% ipython --no-banner

In [1]: import numpy as np

In [2]: np.set_printoptions(precision=3, suppress=True, linewidth=160, sign=" ")

In [3]: J = np.array([[0.6, -1.4, 1.5, -0.9],
   ...:     [2.0, 0.4, 1.5, 0.5],
   ...:     [-0.9, 0.1, -1.0, 2.3],
   ...:     [0.3, 2.5, 0.0, -0.9],
   ...:     [1.5, 0.3, -1.0, -0.2],
   ...:     [6.0, 0.9, 2.4, 1.5],
   ...:     [-1.1, -1.6, 2.8, 1.5],
   ...:     [0.4, -0.9, 0.2, -0.7],
   ...:     [0.8, 1.2, -0.8, 0.3],
   ...:     [-0.5, -1.2, 0.2, 0.3]])

In [4]: x0 = np.array([1, 5, 6, -6])

In [5]: target = J @ x0

In [6]: np.linalg.solve(J.T @ J, J.T @ target)
Out[6]: array([ 1.,  5.,  6., -6.])

In [7]: print(np.round(np.linalg.pinv(J) @ J, 3) + 0)
[[ 1.  0.  0.  0.]
 [ 0.  1.  0.  0.]
 [ 0.  0.  1.  0.]
 [ 0.  0.  0.  1.]]

In [8]: rng = np.random.default_rng(26)

In [9]: target = target + 0.1 * rng.normal(size=10)

In [10]: print(target)
[  7.807   9.698 -20.085  18.356  -1.667  15.857  -1.307   1.271   0.337  -7.013]

In [11]: b, *_ = np.linalg.lstsq(J, target)

In [12]: [round(float(np.linalg.norm(np.linalg.solve(J.T @ J + lam * np.eye(4), J.T @ target))), 2) for lam in (0, 1, 10, 100)]
Out[12]: [9.86, 8.76, 4.84, 1.29]

In [13]: Xc = (J - J.mean(axis=0)) / J.std(axis=0)

In [14]: Xc.std(axis=0)
Out[14]: array([ 1.,  1.,  1.,  1.])

In [15]: b = np.linalg.lstsq(np.delete(Xc, 2, axis=1), Xc[:, 2])[0]

In [16]: round(1 - np.var(Xc[:, 2] - np.delete(Xc, 2, axis=1) @ b), 3)
Out[16]: np.float64(0.394)

In [17]: Xc = J - J.mean(axis=0)

In [18]: evecs = np.linalg.svd(Xc)[2][:2]

In [19]: B = Xc - Xc @ evecs.T @ evecs

In [20]: (Xc @ evecs.T).std(axis=0)
Out[20]: array([ 2.064,  1.514])

In [21]: round(np.linalg.norm(B) / np.linalg.norm(Xc), 3)
Out[21]: np.float64(0.442)

In [22]: print(np.round(np.cov(Xc @ evecs.T, rowvar=False), 3) + 0)
[[ 4.734  0.   ]
 [ 0.     2.547]]

In [23]: T = np.stack([J, -3 * J, J[::-1]])

In [24]: print((T @ J.T).shape)
(3, 10, 10)

In [25]: np.linalg.matrix_rank(T.reshape(3, -1))
Out[25]: np.int64(2)

In [26]: x0 = np.array([1, 1, 3, 0])

In [27]: target = J @ x0

In [28]: b, lr = np.zeros(4), 1 / np.linalg.norm(J, 2) ** 2

In [29]: for i in range(40):
    ...:     b -= lr * J.T @ (J @ b - target)
    ...:     if i % 10 == 0: print(i, round(np.linalg.norm(J @ b - target), 3))
    ...: 
0 5.701
10 1.538
20 0.509
30 0.169

In [30]: print(b)
[ 1.01   0.982  2.984  0.002]

In [31]: print(round(float(np.linalg.cond(J)), 3))
3.095

In [32]: M = np.load("run5.npy")

In [33]: M
Out[33]: 
array([[ 0.272,  0.38 ,  0.163,  0.163],
       [ 0.38 ,  0.533,  0.228,  0.228],
       [ 0.163,  0.228,  0.098,  0.098],
       [ 0.163,  0.228,  0.098,  0.098]])

In [34]: w1 = np.array([[2, -1, -2], [-2, -2, -2], [2, 3, -2], [3, 3, 2]])

In [35]: b = np.array([0, 6, 0])

In [36]: hid = np.maximum(M @ w1 + b, 0)

In [37]: (hid > 0).astype(int)
Out[37]: 
array([[ 1,  1,  0],
       [ 1,  1,  0],
       [ 1,  1,  0],
       [ 1,  1,  0]])

In [38]: W2 = np.array([[1, 0, -3], [-1, 0, 3], [-1, -2, 3]])

In [39]: w1 @ W2
Out[39]: 
array([[  5,   4, -15],
       [  2,   4,  -6],
       [  1,   4,  -3],
       [ -2,  -4,   6]])

In [40]: hid @ W2
Out[40]: 
array([[-5.348,  0.   , 16.043],
       [-5.087,  0.   , 15.261],
       [-5.609,  0.   , 16.826],
       [-5.609,  0.   , 16.826]])

In [41]: m1 = np.load("a.npy")

In [42]: print(m1)
[[ 1.  0.  0.  0.]
 [ 0.  0. -1.  0.]
 [ 0.  1.  0.  0.]
 [ 0.  0.  0.  1.]]

In [43]: labels = rng.permutation(4)

In [44]: labels
Out[44]: array([ 0,  1,  3,  2])

In [45]: B = m1[labels][:, labels]

In [46]: np.round(np.linalg.det(B), 3), round(np.linalg.det(m1[labels]), 3)
Out[46]: (np.float64(1.0), np.float64(-1.0))

In [47]: print(np.diag(B))
[ 1.  0.  1.  0.]

In [48]: np.allclose(B, m1)
Out[48]: False

In [49]: B
Out[49]: 
array([[ 1.,  0.,  0.,  0.],
       [ 0.,  0.,  0., -1.],
       [ 0.,  0.,  1.,  0.],
       [ 0.,  1.,  0.,  0.]])

In [50]: print(np.trace(B))
2.0

In [51]: m1[:, 0] @ m1[:, 1]
Out[51]: np.float64(0.0)

In [52]: np.linalg.norm(m1, axis=0)
Out[52]: array([ 1.,  1.,  1.,  1.])

In [53]: O, evecs = np.linalg.qr(m1[:, :1])[0], np.linalg.qr(m1[:, 1:])[0]

In [54]: sig = np.linalg.svd(O.T @ evecs, compute_uv=False)

In [55]: np.degrees(np.arccos(sig.clip(0, 1)))
Out[55]: array([ 90.])

In [56]: print((sig > 0.9).sum())
0

In [57]: print(np.round(np.linalg.norm(O @ O.T - evecs @ evecs.T, 2), 3))
1.0

In [58]: sig
Out[58]: array([ 0.])
